% ipython --no-banner

In [1]: import numpy as np

In [2]: import numpy.linalg as la

In [3]: np.set_printoptions(precision=1, suppress=True, linewidth=140, sign=" ")

In [4]: m1 = np.load("mat.npy")

In [5]: print(m1)
[[ 5.  0.  4.  0.]
 [ 0.  5.  0.  4.]
 [ 4.  0.  5.  0.]
 [ 0.  4.  0.  5.]]

In [6]: # 2 groups of indices that never mix

In [7]: evals, vecs = la.eigh(m1)

In [8]: vec = np.array([4, 4, 5, 5])

In [9]: print(round(vec @ m1 @ vec / (vec @ vec), 1), round(float(evals[0]), 1), evals[-1])
8.9 1.0 9.0

In [10]: la.eigvalsh(m1[1:, 1:])
Out[10]: array([ 1.,  5.,  9.])

In [11]: vecs * np.abs(evals) @ vecs.T
Out[11]: 
array([[ 5.,  0.,  4.,  0.],
       [ 0.,  5.,  0.,  4.],
       [ 4.,  0.,  5.,  0.],
       [ 0.,  4.,  0.,  5.]])

In [12]: vecs * np.sqrt(evals) @ vecs.T
Out[12]: 
array([[ 2.,  0.,  1.,  0.],
       [ 0.,  2.,  0.,  1.],
       [ 1.,  0.,  2.,  0.],
       [ 0.,  1.,  0.,  2.]])

In [13]: hat = np.triu(np.array([[3, -2, -3, 0], [0, 2, 3, 1], [-1, 3, -4, 1], [-1, 1, -5, -5]]), 1) + np.eye(4)

In [14]: Y = hat @ m1 @ la.inv(hat)

In [15]: np.trace(Y), np.trace(m1)
Out[15]: (np.float64(20.0), np.float64(20.0))

In [16]: hat @ m1 - m1 @ hat
Out[16]: 
array([[-12.,   0.,   0., -12.],
       [ 12.,   4.,   0.,   0.],
       [  0.,  12.,  12.,   0.],
       [  0.,   0., -12.,  -4.]])

In [17]: np.round(la.det(m1), 1)
Out[17]: np.float64(81.0)

In [18]: (m1 + m1.T) / 2
Out[18]: 
array([[ 5.,  0.,  4.,  0.],
       [ 0.,  5.,  0.,  4.],
       [ 4.,  0.,  5.,  0.],
       [ 0.,  4.,  0.,  5.]])

In [19]: la.matrix_power(m1, 4)
Out[19]: 
array([[ 3281.,     0.,  3280.,     0.],
       [    0.,  3281.,     0.,  3280.],
       [ 3280.,     0.,  3281.,     0.],
       [    0.,  3280.,     0.,  3281.]])

In [20]: (m1 - m1.T) / 2
Out[20]: 
array([[ 0.,  0.,  0.,  0.],
       [ 0.,  0.,  0.,  0.],
       [ 0.,  0.,  0.,  0.],
       [ 0.,  0.,  0.,  0.]])

In [21]: np.round(np.abs(la.eigvals(m1)).max(), 1)
Out[21]: np.float64(9.0)

In [22]: np.sort(np.abs(la.eigvals(m1)))
Out[22]: array([ 1.,  1.,  9.,  9.])

In [23]: m1 @ m1
Out[23]: 
array([[ 41.,   0.,  40.,   0.],
       [  0.,  41.,   0.,  40.],
       [ 40.,   0.,  41.,   0.],
       [  0.,  40.,   0.,  41.]])

In [24]: low = la.cholesky(m1)

In [25]: np.diag(low) ** 2
Out[25]: array([ 5. ,  5. ,  1.8,  1.8])

In [26]: round(float(np.prod(np.diag(low)) ** 2), 1), round(float(la.det(m1)), 1)
Out[26]: (81.0, 81.0)

In [27]: print(la.eigvalsh(m1).min() > 0)
True

In [28]: low @ low.T
Out[28]: 
array([[ 5.,  0.,  4.,  0.],
       [ 0.,  5.,  0.,  4.],
       [ 4.,  0.,  5.,  0.],
       [ 0.,  4.,  0.,  5.]])

In [29]: vec = np.ones(4)

In [30]: for _ in range(4):
    ...:     vec = m1 @ vec
    ...:     vec /= la.norm(vec)
    ...:     print(round(vec @ m1 @ vec, 1))
    ...: 
9.0
9.0
9.0
9.0

In [31]: round(float(la.eigvalsh(m1)[-1]), 1)
Out[31]: 9.0

In [32]: vec
Out[32]: array([ 0.5,  0.5,  0.5,  0.5])

In [33]: K = np.loadtxt("data.csv", delimiter=",")

In [34]: K
Out[34]: 
array([[  3.5,   4.4,   6.6],
       [  4.2,   2.7,   5.6],
       [  5.9, -11.6,   3.7],
       [  4.4,   1.1,   5.9],
       [  8.7, -12.6,   3.9],
       [  4.6,   5. ,   6.7],
       [  3.6,   3. ,   6.1],
       [  3.9,   0.3,   9.1],
       [  3.3,   3.5,   6.8],
       [  4.3,   3.6,   8.5],
       [  7.2, -11. ,   1.5],
       [  3.8,   2.8,   5.1],
       [  7.3, -10.8,   0.7],
       [  3.9,   3.7,   6. ],
       [  5.1, -10.9,   2.4],
       [  3.4,   5. ,   6.2],
       [  4.3,   4.6,   5.3],
       [  4.6,   0.6,   7.7],
       [  3.9,   3.6,   6.3],
       [  7.3, -12.7,   1.4],
       [  4.2,   1.2,   8. ],
       [  4. ,   0.8,   6.5]])

In [35]: hat = K @ la.solve(K.T @ K, K.T)

In [36]: la.matrix_rank(np.eye(22) - hat)
Out[36]: np.int64(19)

In [37]: hat @ K[:, 1]
Out[37]: 
array([  4.4,   2.7, -11.6,   1.1, -12.6,   5. ,   3. ,   0.3,   3.5,   3.6, -11. ,   2.8, -10.8,   3.7, -10.9,   5. ,   4.6,   0.6,   3.6,
       -12.7,   1.2,   0.8])
